In [1]: import numpy as np

In [2]: import numpy.linalg as la

In [3]: np.set_printoptions(precision=2, suppress=True, linewidth=160, legacy="1.25")

In [4]: arr = np.loadtxt("data.csv", delimiter=",")

In [5]: arr
Out[5]: 
array([[-1.,  1.,  1.,  1.,  1.,  1.,  1.,  1.,  1.,  1.,  1.,  1.],
       [ 1., -1.,  1.,  1.,  1.,  1.,  1.,  1.,  1.,  1.,  1.,  1.],
       [ 1.,  1., -1.,  1.,  1.,  1.,  1.,  1.,  1.,  1.,  1.,  1.],
       [ 1.,  1.,  1., -1.,  1.,  1.,  1.,  1.,  1.,  1.,  1.,  1.],
       [ 1.,  1.,  1.,  1., -1.,  1.,  1.,  1.,  1.,  1.,  1.,  1.],
       [ 1.,  1.,  1.,  1.,  1., -1.,  1.,  1.,  1.,  1.,  1.,  1.],
       [ 1.,  1.,  1.,  1.,  1.,  1., -1.,  1.,  1.,  1.,  1.,  1.],
       [ 1.,  1.,  1.,  1.,  1.,  1.,  1., -1.,  1.,  1.,  1.,  1.],
       [ 1.,  1.,  1.,  1.,  1.,  1.,  1.,  1., -1.,  1.,  1.,  1.],
       [ 1.,  1.,  1.,  1.,  1.,  1.,  1.,  1.,  1., -1.,  1.,  1.],
       [ 1.,  1.,  1.,  1.,  1.,  1.,  1.,  1.,  1.,  1., -1.,  1.],
       [ 1.,  1.,  1.,  1.,  1.,  1.,  1.,  1.,  1.,  1.,  1., -1.]])

In [6]: rng = np.random.default_rng(52)

In [7]: lab = rng.permutation(12)

In [8]: print(lab)
[ 0  4  6 11  2  3  1  9 10  5  8  7]

In [9]: out = arr[lab][:, lab]

In [10]: np.allclose(out, arr)
Out[10]: True

In [11]: np.sort(np.abs(la.eigvals(out)))
Out[11]: array([ 2.,  2.,  2.,  2.,  2.,  2.,  2.,  2.,  2.,  2.,  2., 10.])

In [12]: np.trace(out)
Out[12]: -12.0

In [13]: f, g = arr[11], arr[5]

In [14]: f @ f
Out[14]: 12.0

In [15]: p = (f @ g) / (f @ f) * f

In [16]: np.outer(f, g)
Out[16]: 
array([[ 1.,  1.,  1.,  1.,  1., -1.,  1.,  1.,  1.,  1.,  1.,  1.],
       [ 1.,  1.,  1.,  1.,  1., -1.,  1.,  1.,  1.,  1.,  1.,  1.],
       [ 1.,  1.,  1.,  1.,  1., -1.,  1.,  1.,  1.,  1.,  1.,  1.],
       [ 1.,  1.,  1.,  1.,  1., -1.,  1.,  1.,  1.,  1.,  1.,  1.],
       [ 1.,  1.,  1.,  1.,  1., -1.,  1.,  1.,  1.,  1.,  1.,  1.],
       [ 1.,  1.,  1.,  1.,  1., -1.,  1.,  1.,  1.,  1.,  1.,  1.],
       [ 1.,  1.,  1.,  1.,  1., -1.,  1.,  1.,  1.,  1.,  1.,  1.],
       [ 1.,  1.,  1.,  1.,  1., -1.,  1.,  1.,  1.,  1.,  1.,  1.],
       [ 1.,  1.,  1.,  1.,  1., -1.,  1.,  1.,  1.,  1.,  1.,  1.],
       [ 1.,  1.,  1.,  1.,  1., -1.,  1.,  1.,  1.,  1.,  1.,  1.],
       [ 1.,  1.,  1.,  1.,  1., -1.,  1.,  1.,  1.,  1.,  1.,  1.],
       [-1., -1., -1., -1., -1.,  1., -1., -1., -1., -1., -1., -1.]])

In [17]: round((g - p) @ f, 2)
Out[17]: 0.0

In [18]: g - p
Out[18]: array([ 0.33,  0.33,  0.33,  0.33,  0.33, -1.67,  0.33,  0.33,  0.33,  0.33,  0.33,  1.67])

In [19]: p
Out[19]: array([ 0.67,  0.67,  0.67,  0.67,  0.67,  0.67,  0.67,  0.67,  0.67,  0.67,  0.67, -0.67])

In [20]: evals, vecs = la.eigh(arr)

In [21]: x = np.array([0, 7, -2, -7, 7, 3, 6, 8, 2, -5, -4, 3])

In [22]: la.eigvalsh(arr[1:, 1:])
Out[22]: array([-2., -2., -2., -2., -2., -2., -2., -2., -2., -2.,  9.])

In [23]: np.abs(arr).sum(axis=1).max(), np.abs(evals).max()
Out[23]: (12.0, 10.0)

In [24]: vecs * np.maximum(evals, 0) @ vecs.T
Out[24]: 
array([[0.83, 0.83, 0.83, 0.83, 0.83, 0.83, 0.83, 0.83, 0.83, 0.83, 0.83, 0.83],
       [0.83, 0.83, 0.83, 0.83, 0.83, 0.83, 0.83, 0.83, 0.83, 0.83, 0.83, 0.83],
       [0.83, 0.83, 0.83, 0.83, 0.83, 0.83, 0.83, 0.83, 0.83, 0.83, 0.83, 0.83],
       [0.83, 0.83, 0.83, 0.83, 0.83, 0.83, 0.83, 0.83, 0.83, 0.83, 0.83, 0.83],
       [0.83, 0.83, 0.83, 0.83, 0.83, 0.83, 0.83, 0.83, 0.83, 0.83, 0.83, 0.83],
       [0.83, 0.83, 0.83, 0.83, 0.83, 0.83, 0.83, 0.83, 0.83, 0.83, 0.83, 0.83],
       [0.83, 0.83, 0.83, 0.83, 0.83, 0.83, 0.83, 0.83, 0.83, 0.83, 0.83, 0.83],
       [0.83, 0.83, 0.83, 0.83, 0.83, 0.83, 0.83, 0.83, 0.83, 0.83, 0.83, 0.83],
       [0.83, 0.83, 0.83, 0.83, 0.83, 0.83, 0.83, 0.83, 0.83, 0.83, 0.83, 0.83],
       [0.83, 0.83, 0.83, 0.83, 0.83, 0.83, 0.83, 0.83, 0.83, 0.83, 0.83, 0.83],
       [0.83, 0.83, 0.83, 0.83, 0.83, 0.83, 0.83, 0.83, 0.83, 0.83, 0.83, 0.83],
       [0.83, 0.83, 0.83, 0.83, 0.83, 0.83, 0.83, 0.83, 0.83, 0.83, 0.83, 0.83]])

In [25]: round(x @ arr @ x / (x @ x), 2), round(float(evals[0]), 2), evals[-1]
Out[25]: (-0.97, -2.0, 10.0)

In [26]: x @ arr @ x
Out[26]: -304.0

In [27]: f = np.array([-3, -3, -2, -3, 0, 2, 2, -3, 0, 0, 2, 0])

In [28]: out = arr + np.outer(f, np.eye(12)[1])

In [29]: print(out)
[[-1. -2.  1.  1.  1.  1.  1.  1.  1.  1.  1.  1.]
 [ 1. -4.  1.  1.  1.  1.  1.  1.  1.  1.  1.  1.]
 [ 1. -1. -1.  1.  1.  1.  1.  1.  1.  1.  1.  1.]
 [ 1. -2.  1. -1.  1.  1.  1.  1.  1.  1.  1.  1.]
 [ 1.  1.  1.  1. -1.  1.  1.  1.  1.  1.  1.  1.]
 [ 1.  3.  1.  1.  1. -1.  1.  1.  1.  1.  1.  1.]
 [ 1.  3.  1.  1.  1.  1. -1.  1.  1.  1.  1.  1.]
 [ 1. -2.  1.  1.  1.  1.  1. -1.  1.  1.  1.  1.]
 [ 1.  1.  1.  1.  1.  1.  1.  1. -1.  1.  1.  1.]
 [ 1.  1.  1.  1.  1.  1.  1.  1.  1. -1.  1.  1.]
 [ 1.  3.  1.  1.  1.  1.  1.  1.  1.  1. -1.  1.]
 [ 1.  1.  1.  1.  1.  1.  1.  1.  1.  1.  1. -1.]]

In [30]: la.matrix_rank(la.inv(out) - la.inv(arr), tol=1e-8)
Out[30]: 1

In [31]: la.matrix_power(arr, 3)
Out[31]: 
array([[76., 84., 84., 84., 84., 84., 84., 84., 84., 84., 84., 84.],
       [84., 76., 84., 84., 84., 84., 84., 84., 84., 84., 84., 84.],
       [84., 84., 76., 84., 84., 84., 84., 84., 84., 84., 84., 84.],
       [84., 84., 84., 76., 84., 84., 84., 84., 84., 84., 84., 84.],
       [84., 84., 84., 84., 76., 84., 84., 84., 84., 84., 84., 84.],
       [84., 84., 84., 84., 84., 76., 84., 84., 84., 84., 84., 84.],
       [84., 84., 84., 84., 84., 84., 76., 84., 84., 84., 84., 84.],
       [84., 84., 84., 84., 84., 84., 84., 76., 84., 84., 84., 84.],
       [84., 84., 84., 84., 84., 84., 84., 84., 76., 84., 84., 84.],
       [84., 84., 84., 84., 84., 84., 84., 84., 84., 76., 84., 84.],
       [84., 84., 84., 84., 84., 84., 84., 84., 84., 84., 76., 84.],
       [84., 84., 84., 84., 84., 84., 84., 84., 84., 84., 84., 76.]])

In [32]: arr.inv()
AttributeError: 'numpy.ndarray' object has no attribute 'inv'


In [33]: assert arr == arr.T
ValueError: The truth value of an array with more than one element is ambiguous. Use a.any() or a.all()


In [34]: round(la.det(arr), 2)
Out[34]: -20480.0

In [35]: F = np.loadtxt("run14.csv", delimiter=",")

In [36]: F
Out[36]: 
array([[ -1.,   0.,  -2.,   2.],
       [ -3.,   0.,   0.,   3.],
       [ -4.,  -2.,  -2.,   1.],
       [ -5.,  -3.,  -1.,   1.],
       [ -7.,  -2.,  -2.,  -1.],
       [ -5.,   0.,   0.,   0.],
       [ -3.,   2.,  -1.,  -1.],
       [ -4.,   2.,  -1.,  -2.],
       [ -4.,   1.,  -2.,  -2.],
       [ -5.,   0.,  -2.,  -1.],
       [ -4.,   0.,   0.,   0.],
       [ -2.,   0.,  -2.,   1.],
       [  0.,   1.,  -4.,   0.],
       [ -2.,   1.,  -3.,   1.],
       [ -4.,  -1.,  -1.,  -1.],
       [ -6.,  -2.,   0.,  -3.],
       [ -5.,  -2.,  -2.,  -4.],
       [ -5.,   0.,   0.,  -3.],
       [ -5.,   2.,   2.,  -1.],
       [ -7.,   4.,   4.,  -3.],
       [ -7.,   6.,   6.,  -5.],
       [ -6.,   5.,   7.,  -6.],
       [ -7.,   4.,   6.,  -6.],
       [ -7.,   3.,   4.,  -7.],
       [ -7.,   3.,   2.,  -7.],
       [ -7.,   4.,   0.,  -9.],
       [ -9.,   5.,   2., -11.],
       [-10.,   5.,   3.,  -9.],
       [-11.,   7.,   5.,  -8.],
       [-12.,   9.,   3.,  -7.],
       [-10.,   7.,   4.,  -5.]])

In [37]: f, g = F[15], F[30]

In [38]: f @ f
Out[38]: 49.0

In [39]: p = (f @ g) / (f @ f) * f

In [40]: (g - p) @ f
Out[40]: 0.0

In [41]: print(np.round(la.norm(f + g) ** 2 + la.norm(f - g) ** 2, 2))
478.0
